In [1]: import numpy as np

In [2]: from numpy import linalg as LA

In [3]: np.set_printoptions(precision=1, suppress=True, linewidth=200, floatmode="fixed")

In [4]: A = np.load("case13.npy")

In [5]: A
Out[5]: 
array([[ -9.6,   1.9,   1.2, -30.4],
       [-11.0,  -0.7,   0.0, -28.9],
       [ -9.5,  -1.5,  -1.3, -28.7],
       [-10.0,  -0.3,   1.8, -29.8],
       [ -8.0,  -1.1,   0.5, -30.4],
       [ -8.8,  -2.0,   0.5, -31.0],
       [-11.0,  -1.9,  -1.4, -31.0],
       [-10.8,  -0.3,  -0.3, -30.8],
       [-11.0,   0.2,  -0.5, -30.1],
       [-10.0,   1.4,  -1.2, -31.7],
       [ -9.8,  -1.4,   0.7, -29.5],
       [-11.3,   2.1,  -0.6, -29.0],
       [ -9.9,   0.7,  -0.2, -29.7],
       [ -8.3,   0.1,   0.9, -29.5],
       [ -9.5,   1.9,  -1.0, -28.6],
       [-10.9,   1.7,   1.3, -31.3],
       [-11.4,  -0.6,  -0.1, -29.3],
       [ -8.9,   1.2,  -0.1, -30.0],
       [-10.4,  -1.7,  -1.6, -30.3],
       [-10.9,  -1.1,  -1.3, -28.8],
       [ -9.7,  -0.4,   0.4, -26.9]])

In [6]: Xs = A - A.mean(axis=0)

In [7]: left, s, vt = LA.svd(Xs, full_matrices=False)

In [8]: print(LA.matrix_rank(Xs))
4

In [9]: np.round(vt[0] * np.sign(vt[0, np.abs(vt[0]).argmax()]), 1) + 0
Out[9]: array([ 0.0,  1.0,  0.3, -0.1])

In [10]: (np.sign(left[:, 0]) == np.sign(left[0, 0])).astype(int)
Out[10]: array([1, 0, 0, 1, 0, 0, 0, 0, 1, 1, 0, 1, 1, 1, 1, 1, 0, 1, 0, 0, 0])

In [11]: np.searchsorted(np.cumsum(s ** 2) / (s ** 2).sum(), 0.9) + 1
Out[11]: np.int64(4)

In [12]: s ** 2 / (s ** 2).sum()
Out[12]: array([0.4, 0.3, 0.2, 0.1])

In [13]: s
Out[13]: array([6.2, 5.1, 4.9, 3.5])

In [14]: np.round((s ** 2).sum() ** 2 / (s ** 4).sum(), 1)
Out[14]: np.float64(3.5)

In [15]: np.abs(left[:, 0]).argmax()
Out[15]: np.int64(0)

In [16]: np.round(Xs.mean(axis=0), 1) + 0
Out[16]: array([0.0, 0.0, 0.0, 0.0])

In [17]: round(float(LA.norm(A[14] - A[15])), 1)
Out[17]: 3.8

In [18]: round(A[14] @ A[15], 1)
Out[18]: np.float64(1000.7)

In [19]: np.round(LA.norm(A, "nuc"), 1)
Out[19]: np.float64(158.9)

In [20]: Xs = (A - A.mean(axis=0)) / A.std(axis=0)

In [21]: print(Xs.std(axis=0))
[1.0 1.0 1.0 1.0]

In [22]: np.argwhere(np.abs(Xs) > 2)
Out[22]: 
array([[ 4,  0],
       [20,  3]])

In [23]: c = LA.lstsq(np.delete(Xs, 2, axis=1), Xs[:, 2])[0]

In [24]: print(np.round(1 - np.var(Xs[:, 2] - np.delete(Xs, 2, axis=1) @ c), 1))
0.1

In [25]: rng = np.random.default_rng(3941)

In [26]: lab = rng.permutation(4)

In [27]: M2 = A[:, lab] * rng.choice([-1, 1], 4)

In [28]: M2
Out[28]: 
array([[  9.6,  -1.2, -30.4,   1.9],
       [ 11.0,  -0.0, -28.9,  -0.7],
       [  9.5,   1.3, -28.7,  -1.5],
       [ 10.0,  -1.8, -29.8,  -0.3],
       [  8.0,  -0.5, -30.4,  -1.1],
       [  8.8,  -0.5, -31.0,  -2.0],
       [ 11.0,   1.4, -31.0,  -1.9],
       [ 10.8,   0.3, -30.8,  -0.3],
       [ 11.0,   0.5, -30.1,   0.2],
       [ 10.0,   1.2, -31.7,   1.4],
       [  9.8,  -0.7, -29.5,  -1.4],
       [ 11.3,   0.6, -29.0,   2.1],
       [  9.9,   0.2, -29.7,   0.7],
       [  8.3,  -0.9, -29.5,   0.1],
       [  9.5,   1.0, -28.6,   1.9],
       [ 10.9,  -1.3, -31.3,   1.7],
       [ 11.4,   0.1, -29.3,  -0.6],
       [  8.9,   0.1, -30.0,   1.2],
       [ 10.4,   1.6, -30.3,  -1.7],
       [ 10.9,   1.3, -28.8,  -1.1],
       [  9.7,  -0.4, -26.9,  -0.4]])

In [29]: left, _, vt = LA.svd(A.T @ M2)

In [30]: lab
Out[30]: array([0, 2, 3, 1])
